In [1]: import numpy as np

In [2]: import numpy.linalg as la

In [3]: np.set_printoptions(precision=3, suppress=True, linewidth=120)

In [4]: J = np.load("m.npy")

In [5]: J
Out[5]: 
array([[-1. ,  0.5, -1.2, -0.5],
       [-0.1, -1.5,  0.1, -0.8],
       [-0.8,  0.9,  0.5,  1.1],
       [ 0.6, -0.8, -0.4, -1.4],
       [ 0.7, -1.6, -2.4, -1.2],
       [ 0.3, -0.4, -0.1,  1.1],
       [ 2.2,  0.1, -0.2,  0.3]])

In [6]: x0 = np.array([-2, -1, 0, -1])

In [7]: rhs = J @ x0

In [8]: rhs
Out[8]: array([ 2. ,  2.5, -0.4,  1. ,  1.4, -1.3, -4.8])

In [9]: np.round(la.solve(J.T @ J, J.T @ rhs), 3) + 0
Out[9]: array([-2., -1.,  0., -1.])

In [10]: rng = np.random.default_rng(73)

In [11]: rhs = rhs + 0.1 * rng.normal(size=7)

In [12]: rhs
Out[12]: array([ 1.891,  2.578, -0.438,  1.03 ,  1.434, -1.495, -4.75 ])

In [13]: b, *_ = la.lstsq(J, rhs)

In [14]: np.round(J.T @ (rhs - J @ b), 3) + 0
Out[14]: array([0., 0., 0., 0.])

In [15]: [round(float(la.norm(la.solve(J.T @ J + lam * np.eye(4), J.T @ rhs))), 2) for lam in (0, 1, 10, 100)]
Out[15]: [2.46, 2.09, 0.95, 0.15]

In [16]: b
Out[16]: array([-1.966, -0.991,  0.055, -1.085])

In [17]: x0 = np.array([-2, 1, -3, -4])

In [18]: a = np.maximum(J @ x0, 0)

In [19]: a
Out[19]: array([8.1, 1.6, 0. , 4.8, 9. , 0. , 0. ])

In [20]: np.tanh(J @ x0)
Out[20]: array([ 1.   ,  0.922, -0.998,  1.   ,  1.   , -1.   , -1.   ])

In [21]: J.T @ a
Out[21]: array([  0.92, -16.59, -33.08, -22.85])

In [22]: np.maximum(J @ x0, 0) - np.maximum(-J @ x0, 0)
Out[22]: array([ 8.1,  1.6, -3.4,  4.8,  9. , -5.1, -4.9])

In [23]: E = np.loadtxt("a.csv", delimiter=",")

In [24]: E
Out[24]: 
array([[-0.068, -0.058, -0.541,  0.687, -0.462, -0.173, -0.786],
       [-0.078, -0.027,  0.943, -0.94 ,  0.612,  0.418,  1.319],
       [ 0.143,  0.001, -0.506,  0.603, -0.255, -0.271, -0.657],
       [-0.019, -0.352, -0.151, -0.118,  0.209,  0.044,  0.146],
       [-0.177,  0.816,  0.14 , -0.205,  0.082, -0.961, -0.907],
       [ 0.038,  0.177,  0.366,  0.058,  0.318,  0.614,  0.509],
       [-0.188,  0.406,  0.703, -0.407,  0.102,  0.363,  0.664]])

In [25]: z = rng.permutation(7)

In [26]: z
Out[26]: array([6, 2, 1, 3, 0, 5, 4])

In [27]: out = E[z][:, z]

In [28]: np.sort(np.abs(la.eigvals(out)))
Out[28]: array([0.133, 0.133, 0.169, 0.616, 0.616, 0.834, 1.114])

In [29]: E.sum(axis=1)
Out[29]: array([-1.401,  2.247, -0.942, -0.241, -1.212,  2.08 ,  1.643])

In [30]: np.abs(E).max()
Out[30]: np.float64(1.319)

In [31]: M = np.loadtxt("w.csv", delimiter=",")

In [32]: M
Out[32]: 
array([[0., 1., 1.],
       [1., 0., 1.],
       [1., 1., 0.]])

In [33]: M @ M
Out[33]: 
array([[2., 1., 1.],
       [1., 2., 1.],
       [1., 1., 2.]])

In [34]: np.argwhere(np.triu(M))
Out[34]: 
array([[0, 1],
       [0, 2],
       [1, 2]])

In [35]: M.sum(axis=0)
Out[35]: array([2., 2., 2.])

In [36]: low = np.diag(M.sum(axis=1)) - M

In [37]: round(la.det(low[1:, 1:]))
Out[37]: 3

In [38]: (la.eigvalsh(low) < 1e-8).sum()
Out[38]: np.int64(1)

In [39]: low @ np.ones(3)
Out[39]: array([0., 0., 0.])

In [40]: la.matrix_rank(low)
Out[40]: np.int64(2)

In [41]: low
Out[41]: 
array([[ 2., -1., -1.],
       [-1.,  2., -1.],
       [-1., -1.,  2.]])

In [42]: np.all(la.eigvalsh(M) > 0)
Out[42]: np.False_

In [43]: round(float(la.eigvalsh(M).min()), 3)
Out[43]: -1.0

In [44]: data = np.load("run1.npy")

In [45]: data
Out[45]: 
array([[4, 4, 0, 3],
       [4, 4, 1, 1],
       [0, 1, 4, 4],
       [3, 1, 4, 0]])

In [46]: # symmetric, so the eigenvalues are real

In [47]: evals, vecs = la.eigh(data)

In [48]: np.unique(evals.round(6) + 0, return_counts=True)[1]
Out[48]: array([1, 1, 1, 1])

In [49]: (evals > 1e-8).sum(), (evals < -1e-8).sum()
Out[49]: (np.int64(3), np.int64(1))

In [50]: la.svd(data, compute_uv=False)
Out[50]: array([9.703, 5.178, 3.549, 0.667])

In [51]: np.round(vecs @ np.diag(evals) @ vecs.T, 3) + 0
Out[51]: 
array([[4., 4., 0., 3.],
       [4., 4., 1., 1.],
       [0., 1., 4., 4.],
       [3., 1., 4., 0.]])

In [52]: np.round(vecs.T @ data @ vecs, 3) + 0
Out[52]: 
array([[-3.549,  0.   ,  0.   ,  0.   ],
       [ 0.   ,  0.667,  0.   ,  0.   ],
       [ 0.   ,  0.   ,  5.178,  0.   ],
       [ 0.   ,  0.   ,  0.   ,  9.703]])

In [53]: np.abs(vecs[:, -1]).round(6).argmax()
Out[53]: np.int64(0)

In [54]: evals, vecs = la.eig(data)

In [55]: np.sort(la.eigvals(data.T))
Out[55]: array([-3.549,  0.667,  5.178,  9.703])

In [56]: evals
Out[56]: array([-3.549,  9.703,  0.667,  5.178])

In [57]: round(np.prod(evals), 3)
Out[57]: np.float64(-119.0)

In [58]: evals, vecs = la.eigh(M)

In [59]: np.unique(evals.round(6) + 0, return_counts=True)[1]
Out[59]: array([2, 1])

In [60]: np.round(vecs.T @ M @ vecs, 3) + 0
Out[60]: 
array([[-1.,  0.,  0.],
       [ 0., -1.,  0.],
       [ 0.,  0.,  2.]])

In [61]: np.round(vecs.T @ vecs, 3) + 0
Out[61]: 
array([[1., 0., 0.],
       [0., 1., 0.],
       [0., 0., 1.]])

In [62]: evals.sum(), np.trace(M)
Out[62]: (np.float64(0.0), np.float64(0.0))

In [63]: f = np.array([1, 3])

In [64]: np.correlate(data[3], data[0], "full")
Out[64]: array([ 9,  3, 24, 16, 20, 16,  0])

In [65]: np.cross(data[3, :3], data[0, :3])
Out[65]: array([-16,  16,   8])

In [66]: mat = np.array([[-3.3, -0.3, -0.7, -0.8, -0.9, 0.6, 1.0, -0.4],
    ...:     [0.1, -0.6, -1.6, 0.5, 1.9, -1.6, -0.4, -1.6],
    ...:     [-1.2, 0.5, -0.7, -0.4, -0.9, 0.1, -1.0, -0.1],
    ...:     [-0.3, 0.5, -0.2, -1.9, -0.6, 0.9, -0.3, 0.3],
    ...:     [0.5, -0.7, -0.7, 2.0, 1.0, -0.4, -0.7, 0.4],
    ...:     [0.4, 1.6, -1.2, 0.1, 0.9, -0.7, 1.2, -0.9]])

In [67]: mat[:, 7] *= 10

In [68]: mat
Out[68]: 
array([[ -3.3,  -0.3,  -0.7,  -0.8,  -0.9,   0.6,   1. ,  -4. ],
       [  0.1,  -0.6,  -1.6,   0.5,   1.9,  -1.6,  -0.4, -16. ],
       [ -1.2,   0.5,  -0.7,  -0.4,  -0.9,   0.1,  -1. ,  -1. ],
       [ -0.3,   0.5,  -0.2,  -1.9,  -0.6,   0.9,  -0.3,   3. ],
       [  0.5,  -0.7,  -0.7,   2. ,   1. ,  -0.4,  -0.7,   4. ],
       [  0.4,   1.6,  -1.2,   0.1,   0.9,  -0.7,   1.2,  -9. ]])

In [69]: # column 7 dominates

In [70]: def softmax(z):
    ...:     e = np.exp(z - z.max(axis=-1, keepdims=True))
    ...:     return e / e.sum(axis=-1, keepdims=True)
    ...: 

In [71]: softmax(mat[3] + 2)
Out[71]: array([0.027, 0.061, 0.03 , 0.006, 0.02 , 0.09 , 0.027, 0.739])

In [72]: softmax(mat[3])
Out[72]: array([0.027, 0.061, 0.03 , 0.006, 0.02 , 0.09 , 0.027, 0.739])

In [73]: scores = mat @ mat.T / np.sqrt(8)

In [74]: softmax(scores)[3] @ mat
Out[74]: array([-0.247,  0.412, -0.239, -1.606, -0.484,  0.801, -0.332,  3.052])

In [75]: f = np.array([1, -5])

In [76]: np.cross(mat[5, :3], mat[2, :3])
Out[76]: array([-0.52,  1.72,  2.12])

In [77]: np.convolve(mat[5], f)
Out[77]: array([  0.4,  -0.4,  -9.2,   6.1,   0.4,  -5.2,   4.7, -15. ,  45. ])

In [78]: np.polyval(f, mat[5])
Out[78]: array([ -4.6,  -3.4,  -6.2,  -4.9,  -4.1,  -5.7,  -3.8, -14. ])

In [79]: t = np.radians(72)

In [80]: r_ = np.eye(8)

In [81]: r_[2, 2] = r_[0, 0] = np.cos(t)

In [82]: r_[2, 0], r_[0, 2] = -np.sin(t), np.sin(t)

In [83]: r_
Out[83]: 
array([[ 0.309,  0.   ,  0.951,  0.   ,  0.   ,  0.   ,  0.   ,  0.   ],
       [ 0.   ,  1.   ,  0.   ,  0.   ,  0.   ,  0.   ,  0.   ,  0.   ],
       [-0.951,  0.   ,  0.309,  0.   ,  0.   ,  0.   ,  0.   ,  0.   ],
       [ 0.   ,  0.   ,  0.   ,  1.   ,  0.   ,  0.   ,  0.   ,  0.   ],
       [ 0.   ,  0.   ,  0.   ,  0.   ,  1.   ,  0.   ,  0.   ,  0.   ],
       [ 0.   ,  0.   ,  0.   ,  0.   ,  0.   ,  1.   ,  0.   ,  0.   ],
       [ 0.   ,  0.   ,  0.   ,  0.   ,  0.   ,  0.   ,  1.   ,  0.   ],
       [ 0.   ,  0.   ,  0.   ,  0.   ,  0.   ,  0.   ,  0.   ,  1.   ]])

In [84]: out = mat @ r_.T

In [85]: out
Out[85]: 
array([[ -1.685,  -0.3  ,   2.922,  -0.8  ,  -0.9  ,   0.6  ,   1.   ,  -4.   ],
       [ -1.491,  -0.6  ,  -0.59 ,   0.5  ,   1.9  ,  -1.6  ,  -0.4  , -16.   ],
       [ -1.037,   0.5  ,   0.925,  -0.4  ,  -0.9  ,   0.1  ,  -1.   ,  -1.   ],
       [ -0.283,   0.5  ,   0.224,  -1.9  ,  -0.6  ,   0.9  ,  -0.3  ,   3.   ],
       [ -0.511,  -0.7  ,  -0.692,   2.   ,   1.   ,  -0.4  ,  -0.7  ,   4.   ],
       [ -1.018,   1.6  ,  -0.751,   0.1  ,   0.9  ,  -0.7  ,   1.2  ,  -9.   ]])

In [86]: np.round(la.det(r_), 3), round(float(np.trace(r_)), 3)
Out[86]: (np.float64(1.0), 6.618)
